$ python3 -q
>>> import numpy as np
>>> import numpy.linalg as la
>>> np.set_printoptions(precision=2, suppress=True, linewidth=120)
>>> tidy = lambda a: np.round(a, 2) + 0
>>> F = np.load("case14.npy")
>>> print(F)
[[ 0.85 -0.03  0.96]
 [ 0.24 -0.07  0.89]
 [-0.15 -0.08  0.81]
 [-0.94 -0.01 -0.94]
 [-0.06  0.19 -1.  ]
 [ 0.18 -0.06  0.83]
 [-0.72 -0.18  0.96]
 [ 0.52  0.01  0.44]
 [-0.06  0.07 -0.84]
 [-0.7  -0.11  0.68]
 [ 0.8   0.07  0.09]
 [ 0.09  0.06 -0.71]
 [-0.45 -0.16  0.97]
 [ 0.69  0.07 -0.21]
 [-0.45 -0.04  0.12]
 [ 0.9   0.16 -0.75]
 [ 0.72  0.18 -0.96]
 [ 0.4  -0.01  0.56]]
>>> ang = np.radians(30)
>>> R = np.eye(3)
>>> R[1, 1] = R[0, 0] = np.cos(ang)
>>> R[1, 0], R[0, 1] = -np.sin(ang), np.sin(ang)
>>> tidy(R)
array([[ 0.87,  0.5 ,  0.  ],
       [-0.5 ,  0.87,  0.  ],
       [ 0.  ,  0.  ,  1.  ]])
>>> B = F @ R.T
>>> print(np.allclose(la.norm(F, axis=1), la.norm(B, axis=1)))
True
>>> tidy(la.det(R)), tidy(np.trace(R))
(np.float64(1.0), np.float64(2.73))
>>> W2 = F[[5, 8]].astype(float)
>>> for _ in range(4):
...     lab = la.norm(F[:, None] - W2, axis=-1).argmin(axis=1)
...     W2 = np.array([F[lab == j].mean(axis=0) for j in range(2)])
... 
>>> lab
array([0, 0, 0, 1, 1, 0, 0, 0, 1, 0, 0, 1, 0, 1, 0, 1, 1, 0])
>>> tidy(W2[1] - W2[0])
array([ 0.14,  0.16, -1.44])
>>> tidy(W2)
array([[ 0.05, -0.06,  0.66],
       [ 0.19,  0.1 , -0.77]])
>>> Ac = F - F.mean(axis=0)
>>> vecs = la.svd(Ac)[2][:2]
>>> B = Ac - Ac @ vecs.T @ vecs
>>> tidy(B.std(axis=0))
array([0.  , 0.02, 0.  ])
>>> print(tidy(la.norm(B) / la.norm(Ac)))
0.03
>>> print(la.norm(B, axis=1).round(6).argmax())
4
>>> print(tidy(np.diag(vecs.T @ vecs)))
[0.99 0.02 0.99]
>>> x = np.array([2, 2, 2])
>>> rhs = F @ x
>>> try:
...     la.solve(F, rhs)
... except la.LinAlgError as e:
...     print(repr(e))
... 
LinAlgError('Last 2 dimensions of the array must be square')
>>> print(tidy(la.solve(F.T @ F, F.T @ rhs)))
[2. 2. 2.]
>>> tidy(la.pinv(F) @ F)
array([[1., 0., 0.],
       [0., 1., 0.],
       [0., 0., 1.]])
>>> print(tidy(la.lstsq(F, rhs)[0]))
[2. 2. 2.]
>>> rng = np.random.default_rng(297361)
>>> rhs = rhs + 0.02 * rng.normal(size=18)
>>> tidy(rhs)
array([ 3.53,  2.12,  1.18, -3.79, -1.75,  1.87,  0.13,  1.94, -1.65, -0.25,  1.94, -1.12,  0.72,  1.13, -0.72,  0.65,
       -0.12,  1.91])
>>> coef, *_ = la.lstsq(F, rhs)
>>> tidy(la.norm(rhs - F @ coef))
np.float64(0.07)
